In [1]: import numpy as np

In [2]: np.set_printoptions(suppress=True, linewidth=140)

In [3]: rnd = lambda a: np.round(a, 3) + 0

In [4]: other = np.array([[0.7, 0.1], [2.3, -0.2], [-1.9, -0.9], [-1.2, -0.8]])

In [5]: C = np.array([[0.1, -1.1, 1.1, -0.7], [1.7, -1.0, -0.3, 0.7]])

In [6]: A = other @ C

In [7]: rnd(A)
Out[7]: 
array([[ 0.24, -0.87,  0.74, -0.42],
       [-0.11, -2.33,  2.59, -1.75],
       [-1.72,  2.99, -1.82,  0.7 ],
       [-1.48,  2.12, -1.08,  0.28]])

In [8]: def softmax(z):
   ...:     e = np.exp(z - z.max(axis=-1, keepdims=True))
   ...:     return e / e.sum(axis=-1, keepdims=True)
   ...: 

In [9]: rnd(softmax(A[0]))
Out[9]: array([0.286, 0.094, 0.472, 0.148])

In [10]: rnd(softmax(10 * A[0]))
Out[10]: array([0.007, 0.   , 0.993, 0.   ])

In [11]: rnd(softmax(A[0] + -1))
Out[11]: array([0.286, 0.094, 0.472, 0.148])

In [12]: rnd(softmax(A).sum(axis=1))
Out[12]: array([1., 1., 1., 1.])

In [13]: att = A @ A.T / np.sqrt(4)

In [14]: rnd(softmax(att + np.triu(np.full(att.shape, -np.inf), 1)))
Out[14]: 
array([[1.   , 0.   , 0.   , 0.   ],
       [0.005, 0.995, 0.   , 0.   ],
       [0.   , 0.   , 1.   , 0.   ],
       [0.001, 0.   , 0.825, 0.174]])

In [15]: rnd(softmax(att)[0] @ A)
Out[15]: array([-0.086, -1.967,  2.181, -1.472])

In [16]: rnd(softmax(att))
Out[16]: 
array([[0.17 , 0.806, 0.008, 0.017],
       [0.005, 0.995, 0.   , 0.   ],
       [0.   , 0.   , 0.911, 0.089],
       [0.001, 0.   , 0.825, 0.174]])

In [17]: X = np.load("test5.npy")

In [18]: X
Out[18]: 
array([[ 0,  5,  0,  0, -6, -6],
       [ 0, -9,  0,  0,  0,  4],
       [ 0,  0,  0,  0,  0,  4],
       [ 0,  8, -4,  9,  0,  0]])

In [19]: W = np.array([[1, 0, -1, 0, 1, -1],
    ...:     [0, 1, -1, 2, 0, 1],
    ...:     [-1, 2, -1, -1, 0, -1],
    ...:     [2, 1, 0, -2, -2, 2]])

In [20]: b = np.array([1, 3, 1, 3, -2, -1])

In [21]: hid = np.maximum(A @ W + b, 0)

In [22]: np.linalg.matrix_rank(hid)
Out[22]: np.int64(4)

In [23]: (hid > 0).astype(int)
Out[23]: 
array([[0, 1, 1, 1, 0, 0],
       [0, 1, 1, 0, 1, 0],
       [1, 1, 1, 1, 0, 1],
       [1, 1, 1, 1, 0, 1]])

In [24]: (hid > 0).mean(axis=0)
Out[24]: array([0.5 , 1.  , 1.  , 0.75, 0.25, 0.5 ])

In [25]: C = np.array([[0, 0, 3], [1, 3, 1], [1, 3, 3], [3, 3, 0], [2, 0, 2], [2, 0, 3]])

In [26]: (hid @ C).round(6).argmax(axis=1)
Out[26]: array([1, 1, 0, 1])

In [27]: blk = np.stack([X, -3 * X, X[::-1]])

In [28]: np.linalg.matrix_rank(blk)
Out[28]: array([4, 4, 4])

In [29]: blk.sum(axis=0)
Out[29]: 
array([[  0,  -2,  -4,   9,  12,  12],
       [  0,  18,   0,   0,   0,  -4],
       [  0,  -9,   0,   0,   0,  -4],
       [  0, -11,   8, -18,  -6,  -6]])

In [30]: np.linalg.matrix_rank(blk.reshape(3, -1))
Out[30]: np.int64(2)

In [31]: np.einsum("bij,cij->bc", blk, blk)
Out[31]: 
array([[  371, -1113,   112],
       [-1113,  3339,  -336],
       [  112,  -336,   371]])
